$ python -q
>>> import numpy as np
>>> from numpy import linalg as LA
>>> np.set_printoptions(precision=2, suppress=True, linewidth=100)
>>> m1 = np.array([[4, -3, -9, -6, -5, 3],
...     [-3, 18, -10, -1, -5, 14],
...     [-9, -10, 6, 7, 4, 2],
...     [-6, -1, 7, -6, 0, -11],
...     [-5, -5, 4, 0, 16, 4],
...     [3, 14, 2, -11, 4, 8]])
>>> # symmetric, so the eigenvalues are real
>>> w, V = LA.eigh(m1)
>>> LA.eigvalsh(m1 @ m1)
array([  23.01,   66.73,  157.22,  306.32,  436.82, 1117.9 ])
>>> np.round(V @ np.diag(w) @ V.T, 2) + 0
array([[  4.,  -3.,  -9.,  -6.,  -5.,   3.],
       [ -3.,  18., -10.,  -1.,  -5.,  14.],
       [ -9., -10.,   6.,   7.,   4.,   2.],
       [ -6.,  -1.,   7.,  -6.,   0., -11.],
       [ -5.,  -5.,   4.,   0.,  16.,   4.],
       [  3.,  14.,   2., -11.,   4.,   8.]])
>>> np.abs(V[:, -1])
array([0.18, 0.71, 0.38, 0.24, 0.24, 0.45])
>>> x0 = np.array([2, 1, 0, 2, 1, 2])
>>> y = m1 @ x0
>>> c, lr = np.zeros(6), 1 / LA.norm(m1, 2) ** 2
>>> for i in range(50):
...     c -= lr * m1.T @ (m1 @ c - y)
...     if i % 10 == 0: print(i, round(LA.norm(m1 @ c - y), 2))
... 
0 34.42
10 11.74
20 6.29
30 3.42
40 1.89
>>> c
array([ 1.9 ,  0.98, -0.09,  1.94,  1.02,  1.97])
>>> rng = np.random.default_rng(37)
>>> idx = rng.permutation(6)
>>> print(idx)
[3 5 1 0 4 2]
>>> Y = m1[idx][:, idx]
>>> np.allclose(Y, m1)
False
>>> np.trace(Y)
np.int64(46)
>>> print(Y)
[[ -6 -11  -1  -6   0   7]
 [-11   8  14   3   4   2]
 [ -1  14  18  -3  -5 -10]
 [ -6   3  -3   4  -5  -9]
 [  0   4  -5  -5  16   4]
 [  7   2 -10  -9   4   6]]
